% ipython --no-banner

In [1]: import numpy as np

In [2]: import numpy.linalg as la

In [3]: np.set_printoptions(precision=1, suppress=True, linewidth=120)

In [4]: m1 = np.load("dump.npy")

In [5]: m1.round(1) + 0
Out[5]: 
array([[-2.4, -4.1,  0.5,  1.4],
       [-0.5,  4.3, -1.8, -1.7],
       [-1.8,  3.9, -2.1, -1.6],
       [-1.8, -4.3,  0.8,  1.5],
       [-2.6, -4. ,  0.4,  1.3],
       [ 4.5, -0.7,  2.1,  0.6],
       [ 3.2,  3.7,  0. , -1.1],
       [ 1.5,  4.4, -1. , -1.5],
       [ 1.3,  4.4, -1.1, -1.6],
       [-1.1, -4.5,  1.1,  1.6],
       [ 4.5,  1.8,  1.2, -0.3],
       [ 1.3, -4.1,  2. ,  1.6],
       [ 3.8, -2.1,  2.3,  1.1],
       [ 0.4,  4.5, -1.4, -1.7],
       [-1.3,  4.1, -2. , -1.6],
       [-3.4,  2.6, -2.3, -1.3],
       [ 4.3, -1. ,  2.1,  0.8],
       [-1.2, -4.5,  1.1,  1.6],
       [ 0. , -4.4,  1.6,  1.7],
       [ 4.2,  2.4,  0.8, -0.6],
       [ 1.9,  4.3, -0.8, -1.5]])

In [6]: idx = m1[:, 1] > np.median(m1[:, 1])

In [7]: u = m1[idx].mean(axis=0) - m1[~idx].mean(axis=0)

In [8]: ((m1 - m1.mean(axis=0)) @ u > 0).astype(int)
Out[8]: array([0, 1, 1, 0, 0, 0, 1, 1, 1, 0, 1, 0, 0, 1, 1, 1, 0, 0, 0, 1, 1])

In [9]: round((((m1 - m1.mean(axis=0)) @ u > 0) == idx).mean(), 1)
Out[9]: np.float64(1.0)

In [10]: gram = np.cov(m1, rowvar=False)

In [11]: np.argwhere(np.triu(np.abs(np.corrcoef(m1.T)) > 0.8, 1))
Out[11]: 
array([[1, 3],
       [2, 3]])

In [12]: np.median(m1, axis=0)
Out[12]: array([ 0.4,  1.8,  0.5, -0.3])

In [13]: np.round(la.eigvalsh(gram)[::-1], 1) + 0
Out[13]: array([18. ,  7.6,  0. ,  0. ])

In [14]: np.corrcoef(m1.T)
Out[14]: 
array([[ 1. ,  0.2,  0.5, -0.1],
       [ 0.2,  1. , -0.7, -1. ],
       [ 0.5, -0.7,  1. ,  0.8],
       [-0.1, -1. ,  0.8,  1. ]])

In [15]: np.argsort(-m1.std(axis=0).round(6), kind="stable")
Out[15]: array([1, 0, 2, 3])

In [16]: np.polyfit(m1[:, 0], m1[:, 1], 1)
Out[16]: array([0.3, 0.1])

In [17]: gram
Out[17]: 
array([[ 6.8,  2.2,  2. , -0.2],
       [ 2.2, 14.5, -4.3, -5.3],
       [ 2. , -4.3,  2.3,  1.8],
       [-0.2, -5.3,  1.8,  2. ]])

In [18]: u = np.array([0, -2, 0])

In [19]: np.correlate(m1[4], m1[0], "full")
Out[19]: array([-3.6, -6.8,  9.4, 25. ,  8.8, -6.3, -3.1])

In [20]: np.polyval(u, m1[4])
Out[20]: array([ 5.3,  8.1, -0.8, -2.6])

In [21]: np.cross(m1[4, :3], m1[0, :3])
Out[21]: array([-0.5,  0.4,  1.2])
